$ ipython --no-banner

In [1]: import numpy as np

In [2]: np.set_printoptions(suppress=True, linewidth=160)

In [3]: def rd(a):
   ...:     return np.round(a, 1) + 0
   ...: 

In [4]: J = np.load("m.npy")

In [5]: rd(J)
Out[5]: 
array([[1. , 0. , 0. ],
       [0. , 1. , 0. ],
       [0.3, 0.3, 0.3]])

In [6]: vec = np.array([2, -3, 3])

In [7]: J @ np.ones(3)
Out[7]: array([1., 1., 1.])

In [8]: rd(J * vec)
Out[8]: 
array([[ 2. ,  0. ,  0. ],
       [ 0. , -3. ,  0. ],
       [ 0.7, -1. ,  1. ]])

In [9]: rd((J * vec).sum(axis=1))
Out[9]: array([ 2. , -3. ,  0.7])

In [10]: rd(np.einsum("ij,j->i", J, vec))
Out[10]: array([ 2. , -3. ,  0.7])

In [11]: rd(J @ (2 * vec))
Out[11]: array([ 4. , -6. ,  1.3])

In [12]: T = np.stack([J, -2 * J, J[::-1]])

In [13]: rd(np.linalg.det(T))
Out[13]: array([ 0.3, -2.7, -0.3])

In [14]: np.linalg.matrix_rank(T.reshape(3, -1))
Out[14]: np.int64(2)

In [15]: rd(np.einsum("bij,cij->bc", T, T))
Out[15]: 
array([[ 2.3, -4.7,  1.7],
       [-4.7,  9.3, -3.3],
       [ 1.7, -3.3,  2.3]])

In [16]: T.shape
Out[16]: (3, 3, 3)

In [17]: E = np.loadtxt("block2.csv", delimiter=",")

In [18]: E
Out[18]: 
array([[6., 1., 1., 1., 1., 1.],
       [1., 6., 1., 1., 1., 1.],
       [1., 1., 6., 1., 1., 1.],
       [1., 1., 1., 6., 1., 1.],
       [1., 1., 1., 1., 6., 1.],
       [1., 1., 1., 1., 1., 6.]])

In [19]: A2 = np.linalg.invert(E)
AttributeError: module 'numpy.linalg' has no attribute 'invert'


In [20]: A2 = np.inv(E)
AttributeError: module 'numpy' has no attribute 'inv'


In [21]: A2 = np.linalg.inv(E)

In [22]: rd(np.linalg.inv(A2))
Out[22]: 
array([[6., 1., 1., 1., 1., 1.],
       [1., 6., 1., 1., 1., 1.],
       [1., 1., 6., 1., 1., 1.],
       [1., 1., 1., 6., 1., 1.],
       [1., 1., 1., 1., 6., 1.],
       [1., 1., 1., 1., 1., 6.]])

In [23]: rd(np.linalg.det(E) * np.linalg.det(A2))
Out[23]: np.float64(1.0)

In [24]: rd(np.linalg.slogdet(E)[0])
Out[24]: np.float64(1.0)

In [25]: rd(np.linalg.det(E) * A2)
Out[25]: 
array([[6250., -625., -625., -625., -625., -625.],
       [-625., 6250., -625., -625., -625., -625.],
       [-625., -625., 6250., -625., -625., -625.],
       [-625., -625., -625., 6250., -625., -625.],
       [-625., -625., -625., -625., 6250., -625.],
       [-625., -625., -625., -625., -625., 6250.]])

In [26]: Lm = np.linalg.cholesky(E)

In [27]: np.linalg.eigvalsh(E).min() > 0
Out[27]: np.True_

In [28]: rd(np.diag(Lm) ** 2)
Out[28]: array([6. , 5.8, 5.7, 5.6, 5.6, 5.5])

In [29]: rd(np.prod(np.diag(Lm)) ** 2), rd(np.linalg.det(E))
Out[29]: (np.float64(34375.0), np.float64(34375.0))

In [30]: rd(np.linalg.norm(E[3] - E[1]))
Out[30]: np.float64(7.1)

In [31]: np.linalg.norm(E, axis=1).argmax()
Out[31]: np.int64(0)

In [32]: rd(np.linalg.norm(E, 1)), rd(np.linalg.norm(E, np.inf))
Out[32]: (np.float64(11.0), np.float64(11.0))

In [33]: rd(np.linalg.norm(E, "nuc"))
Out[33]: np.float64(36.0)

In [34]: E[3] @ E[1]
Out[34]: np.float64(16.0)

In [35]: rng = np.random.default_rng(27)

In [36]: X = np.eye(6, dtype=int)[rng.permutation(6)]

In [37]: X
Out[37]: 
array([[0, 1, 0, 0, 0, 0],
       [1, 0, 0, 0, 0, 0],
       [0, 0, 1, 0, 0, 0],
       [0, 0, 0, 1, 0, 0],
       [0, 0, 0, 0, 1, 0],
       [0, 0, 0, 0, 0, 1]])

In [38]: f = np.array([1, 1, 1, 0, 1, 0])

In [39]: A2 = X + np.outer(f, np.eye(6)[4])

In [40]: np.linalg.matrix_rank(np.linalg.inv(A2) - np.linalg.inv(X), tol=1e-8)
Out[40]: np.int64(1)

In [41]: rd(np.linalg.det(A2) / np.linalg.det(X)), rd(1 + np.linalg.solve(X, f)[4])
Out[41]: (np.float64(2.0), np.float64(2.0))

In [42]: A2
Out[42]: 
array([[0., 1., 0., 0., 1., 0.],
       [1., 0., 0., 0., 1., 0.],
       [0., 0., 1., 0., 1., 0.],
       [0., 0., 0., 1., 0., 0.],
       [0., 0., 0., 0., 2., 0.],
       [0., 0., 0., 0., 0., 1.]])

In [43]: np.linalg.matrix_rank(A2 - X)
Out[43]: np.int64(1)

In [44]: vec = np.array([3, 2, 0, -3, 1, -3])

In [45]: target = X @ vec

In [46]: target
Out[46]: array([ 2,  3,  0, -3,  1, -3])

In [47]: np.linalg.solve(X, target[:-1])
ValueError: solve1: Input operand 1 has a mismatch in its core dimension 0, with gufunc signature (m,m),(m)->(m) (size 5 is different from 6)


In [48]: rd(np.linalg.solve(X.T, X[4]))
Out[48]: array([0., 0., 0., 0., 1., 0.])

In [49]: rd(np.linalg.solve(X, target + X[:, 4]))
Out[49]: array([ 3.,  2.,  0., -3.,  2., -3.])

In [50]: np.linalg.matrix_power(X, 100)
Out[50]: 
array([[1, 0, 0, 0, 0, 0],
       [0, 1, 0, 0, 0, 0],
       [0, 0, 1, 0, 0, 0],
       [0, 0, 0, 1, 0, 0],
       [0, 0, 0, 0, 1, 0],
       [0, 0, 0, 0, 0, 1]])

In [51]: rd(np.sort(np.abs(np.linalg.eigvals(X)))[::-1])
Out[51]: array([1., 1., 1., 1., 1., 1.])

In [52]: X @ np.ones(6)
Out[52]: array([1., 1., 1., 1., 1., 1.])

In [53]: p = np.eye(6)[0]

In [54]: for _ in range(5):
    ...:     p = p @ X
    ...:     print(p.round(1))
    ...: 
[0. 1. 0. 0. 0. 0.]
[1. 0. 0. 0. 0. 0.]
[0. 1. 0. 0. 0. 0.]
[1. 0. 0. 0. 0. 0.]
[0. 1. 0. 0. 0. 0.]

In [55]: rd(np.linalg.svd(X, compute_uv=False))
Out[55]: array([1., 1., 1., 1., 1., 1.])

In [56]: rd(np.linalg.det(X))
Out[56]: np.float64(-1.0)

In [57]: rd(np.sort(np.linalg.eigvals(X).real))
Out[57]: array([-1.,  1.,  1.,  1.,  1.,  1.])

In [58]: (X != 0).astype(int)
Out[58]: 
array([[0, 1, 0, 0, 0, 0],
       [1, 0, 0, 0, 0, 0],
       [0, 0, 1, 0, 0, 0],
       [0, 0, 0, 1, 0, 0],
       [0, 0, 0, 0, 1, 0],
       [0, 0, 0, 0, 0, 1]])

In [59]: np.flatnonzero(np.linalg.matrix_power((X != 0) + (X.T != 0) + np.eye(6), 6)[3])
Out[59]: array([3])

In [60]: A = np.array([[1, -2, 4],
    ...:     [1, -1, 1],
    ...:     [1, 0, 0],
    ...:     [1, 1, 1],
    ...:     [1, 2, 4],
    ...:     [1, 3, 9],
    ...:     [1, 4, 16]])

In [61]: A2 = np.array([[-2, -4, -2], [-7, -7, 5], [7, 1, 6]])

In [62]: A2.T @ A.T
Out[62]: 
array([[ 40,  12,  -2,  -2,  12,  40,  82],
       [ 14,   4,  -4, -10, -14, -16, -16],
       [ 12,  -1,  -2,   9,  32,  67, 114]])

In [63]: A2 @ A
ValueError: matmul: Input operand 1 has a mismatch in its core dimension 0, with gufunc signature (n?,k),(k,m?)->(n?,m?) (size 7 is different from 3)


In [64]: np.linalg.matrix_rank(A @ A2)
Out[64]: np.int64(3)

In [65]: np.einsum("ij,ij->i", A, A)
Out[65]: array([ 21,   3,   1,   3,  21,  91, 273])

In [66]: np.einsum("ik,kj->ji", A, A2)
Out[66]: 
array([[ 40,  12,  -2,  -2,  12,  40,  82],
       [ 14,   4,  -4, -10, -14, -16, -16],
       [ 12,  -1,  -2,   9,  32,  67, 114]])

In [67]: np.linalg.matrix_rank(np.vstack([A, A2.T]))
Out[67]: np.int64(3)

In [68]: np.einsum("ij,ij->", A, A2)
ValueError: operands could not be broadcast together with remapped shapes [original->remapped]: (7,3)->(7,3) (3,3)->(3,3) 
